% python3 -q
>>> import numpy as np
>>> np.set_printoptions(precision=2, suppress=True, linewidth=160)
>>> rnd = lambda a: np.round(a, 2) + 0
>>> m1 = np.load("mat.npy")
>>> m1
array([[ 1,  0,  0,  0,  0,  0],
       [ 0,  0,  0,  0,  0,  0],
       [ 0,  0,  0,  0,  0,  0],
       [ 0,  0,  0, -1,  0,  0],
       [ 0,  0,  0,  0,  1,  0],
       [ 0,  0,  0,  0,  0,  0]])
>>> w, evecs = np.linalg.eigh(m1)
>>> vec = np.array([3, -2, -3, 1, -2, 1])
>>> evecs * np.maximum(w, 0) @ evecs.T
array([[1., 0., 0., 0., 0., 0.],
       [0., 0., 0., 0., 0., 0.],
       [0., 0., 0., 0., 0., 0.],
       [0., 0., 0., 0., 0., 0.],
       [0., 0., 0., 0., 1., 0.],
       [0., 0., 0., 0., 0., 0.]])
>>> vec @ m1 @ vec
np.int64(12)
>>> rnd(np.linalg.eigvalsh(m1[1:, 1:]))
array([-1.,  0.,  0.,  0.,  1.])
>>> np.abs(m1).sum(axis=1).max(), np.abs(w).max()
(np.int64(1), np.float64(1.0))
>>> A = np.loadtxt("run3.csv", delimiter=",")
>>> rnd(A)
array([[ 0.66, -0.74,  0.07, -0.07],
       [-0.74, -0.64,  0.15, -0.15],
       [ 0.07,  0.15,  0.99,  0.01],
       [-0.07, -0.15,  0.01,  0.99]])
>>> vec = np.array([0, 0, 2, 1])
>>> rnd(np.linalg.inv(A))
array([[ 0.66, -0.74,  0.07, -0.07],
       [-0.74, -0.64,  0.15, -0.15],
       [ 0.07,  0.15,  0.99,  0.01],
       [-0.07, -0.15,  0.01,  0.99]])
>>> rnd(np.linalg.norm(vec)), rnd(np.linalg.norm(A @ vec))
(np.float64(2.24), np.float64(2.24))
>>> [p for p in range(1, 25) if np.allclose(np.linalg.matrix_power(A, p), np.eye(4))]
[2, 4, 6, 8, 10, 12, 14, 16, 18, 20, 22, 24]
>>> rnd(np.abs(np.linalg.eigvals(A)))
array([1., 1., 1., 1.])
>>> rnd(np.linalg.det(A))
np.float64(-1.0)
>>> f, r1 = A[1], A[2]
>>> rnd(f @ f)
np.float64(1.0)
>>> pr = (f @ r1) / (f @ f) * f
>>> rnd(np.linalg.norm(f + r1) ** 2 + np.linalg.norm(f - r1) ** 2)
np.float64(4.0)
>>> np.linalg.matrix_rank(np.outer(f, r1))
np.int64(1)
>>> (r1 - pr) @ f
np.float64(0.0)
>>> pr
array([-0., -0.,  0., -0.])
>>> rng = np.random.default_rng(282)
>>> labels = rng.permutation(4)
>>> labels
array([1, 2, 0, 3])
>>> other = A[labels][:, labels]
>>> rnd(np.linalg.det(other)), rnd(np.linalg.det(A[labels]))
(np.float64(-1.0), np.float64(-1.0))
>>> rnd(np.diag(other))
array([-0.64,  0.99,  0.66,  0.99])
>>> w, evecs = np.linalg.eigh(A)
>>> vec = np.array([2, 8, 6, 8])
>>> rnd(vec @ A @ vec / (vec @ vec)), rnd(w[0]), w[-1]
(np.float64(0.2), np.float64(-1.0), np.float64(1.0))
>>> rnd(vec @ A @ vec)
np.float64(32.86)
>>> data = np.load("a.npy")
>>> data
array([[4, 3, 0, 0, 0, 0],
       [7, 6, 0, 0, 0, 0],
       [2, 5, 0, 0, 0, 0],
       [0, 0, 4, 3, 0, 0],
       [0, 0, 7, 6, 0, 0],
       [0, 0, 2, 5, 0, 0],
       [0, 0, 0, 0, 4, 3],
       [0, 0, 0, 0, 7, 6],
       [0, 0, 0, 0, 2, 5]])
>>> other = np.c_[data[:, :2] @ np.array([[-1, -3], [0, 3]]), np.array([7, 9, 3, 3, 5, 4, 3, 6, 5])]
>>> other
array([[-4, -3,  7],
       [-7, -3,  9],
       [-2,  9,  3],
       [ 0,  0,  3],
       [ 0,  0,  5],
       [ 0,  0,  4],
       [ 0,  0,  3],
       [ 0,  0,  6],
       [ 0,  0,  5]])
>>> rnd(np.linalg.norm(np.linalg.qr(data)[0].T @ other, axis=0) ** 2 / ((other ** 2).sum(axis=0) + 1e-12))
array([1.  , 1.  , 0.99])
>>> rnd(np.linalg.lstsq(data, other[:, 0])[0])
array([-1.,  0.,  0.,  0.,  0.,  0.])
>>> rnd(np.linalg.norm(other - data @ np.linalg.lstsq(data, other)[0], axis=0))
array([0.  , 0.  , 1.67])
>>> np.linalg.matrix_rank(np.c_[data, other])
np.int64(7)
>>> F = np.load("arr.npy")
>>> F
array([[-2,  0,  0,  0,  0],
       [ 1, -3,  0,  0,  0],
       [ 1,  0,  5,  0,  0],
       [-3,  3,  2,  2,  0],
       [-1, -4, -2, -4, -5]])
>>> w, evecs = np.linalg.eig(F)
>>> rnd(np.sort(np.linalg.eigvals(F @ F)))
array([ 4.,  4.,  9., 25., 25.])
>>> rnd(np.sort(np.linalg.eigvals(F.T)))
array([-5., -3., -2.,  2.,  5.])
>>> rnd(np.sort(np.linalg.eigvals(np.linalg.inv(F))))
array([-0.5 , -0.33, -0.2 ,  0.2 ,  0.5 ])
>>> F @ evecs[:, 0] - w[0] * evecs[:, 0]
array([0., 0., 0., 0., 0.])
>>> w
array([-5.,  2., -3.,  5., -2.])
>>> vec = np.array([3, 3, 2, 2, -2])
>>> y = F @ vec
>>> y
array([ -6,  -6,  13,   8, -17])
>>> rnd(np.linalg.solve(F, 5 * y))
array([ 15.,  15.,  10.,  10., -10.])
>>> rnd(np.linalg.solve(F.T, F[2]))
array([0., 0., 1., 0., 0.])
>>> t3 = np.stack([F, 3 * F, F[::-1]])
>>> t3.shape
(3, 5, 5)
>>> np.einsum("bij,cij->bc", t3, t3)
array([[ 128,  384,    6],
       [ 384, 1152,   18],
       [   6,   18,  128]])
>>> E = np.load("out17.npy")
>>> E
array([[ 0,  5,  1,  3],
       [ 0,  0,  2,  1],
       [ 0,  0,  0, -2],
       [ 0,  0,  0,  0]])
>>> np.allclose(E[:-1].T @ np.linalg.lstsq(E[:-1].T, E[-1])[0], E[-1])
True
>>> np.abs(np.diag(np.linalg.qr(E)[1])) > 1e-9
array([False, False, False, False])
>>> rnd(E @ np.linalg.pinv(E) @ E)
array([[ 0.,  5.,  1.,  3.],
       [ 0.,  0.,  2.,  1.],
       [ 0.,  0.,  0., -2.],
       [ 0.,  0.,  0.,  0.]])
>>> labels = rng.permutation(4)
>>> labels
array([2, 1, 3, 0])
>>> other = E[labels][:, labels]
>>> np.trace(other)
np.int64(0)
>>> rnd(np.sort(np.abs(np.linalg.eigvals(other))))
array([0., 0., 0., 0.])
>>> other
array([[ 0,  0, -2,  0],
       [ 2,  0,  1,  0],
       [ 0,  0,  0,  0],
       [ 1,  5,  3,  0]])
>>> np.diag(other)
array([0, 0, 0, 0])
>>> r = np.linalg.matrix_rank(other)
>>> r
np.int64(3)
>>> N = np.linalg.svd(other)[2][r:].T
>>> other @ N
array([[0.],
       [0.],
       [0.],
       [0.]])
>>> [int(np.linalg.matrix_rank(other[:i])) for i in range(1, len(other) + 1)]
[1, 2, 2, 3]
>>> [int(np.linalg.matrix_rank(other[:, :j + 1])) for j in range(4)]
[1, 2, 3, 3]
>>> M = np.minimum.outer(np.arange(1, 6), np.arange(1, 6)) * -3
>>> M
array([[ -3,  -3,  -3,  -3,  -3],
       [ -3,  -6,  -6,  -6,  -6],
       [ -3,  -6,  -9,  -9,  -9],
       [ -3,  -6,  -9, -12, -12],
       [ -3,  -6,  -9, -12, -15]])
>>> w, evecs = np.linalg.eigh(M)
>>> rnd(w)
array([-37.03,  -4.35,  -1.75,  -1.06,  -0.81])
>>> rnd(np.linalg.svd(M, compute_uv=False))
array([37.03,  4.35,  1.75,  1.06,  0.81])
>>> rnd(np.linalg.eigvalsh(M).min())
np.float64(-37.03)
>>> [round(float(np.linalg.det(M[:i, :i])), 2) + 0 for i in range(1, 6)]
[-3.0, 9.0, -27.0, 81.0, -243.0]
>>> W0 = np.load("dump.npy")
>>> W0
array([[ 5,  6,  7,  8,  9, 10],
       [11, 12, 13, 14, 15, 16],
       [17, 18, 19, 20, 21, 22],
       [23, 24, 25, 26, 27, 28]])
>>> other = W0 + rng.integers(-2, 3, (4, 2)) @ rng.integers(-2, 3, (2, 6))
>>> other
array([[ 4,  8,  5,  9, 10,  8],
       [13,  8, 19, 11, 14, 22],
       [16, 20, 21, 19, 24, 24],
       [25, 20, 33, 22, 27, 36]])
>>> rnd(np.linalg.svd(other - W0, compute_uv=False))
array([16.77,  4.76,  0.  ,  0.  ])
>>> np.abs(other - W0).sum(axis=1)
array([ 9, 22, 11, 26])
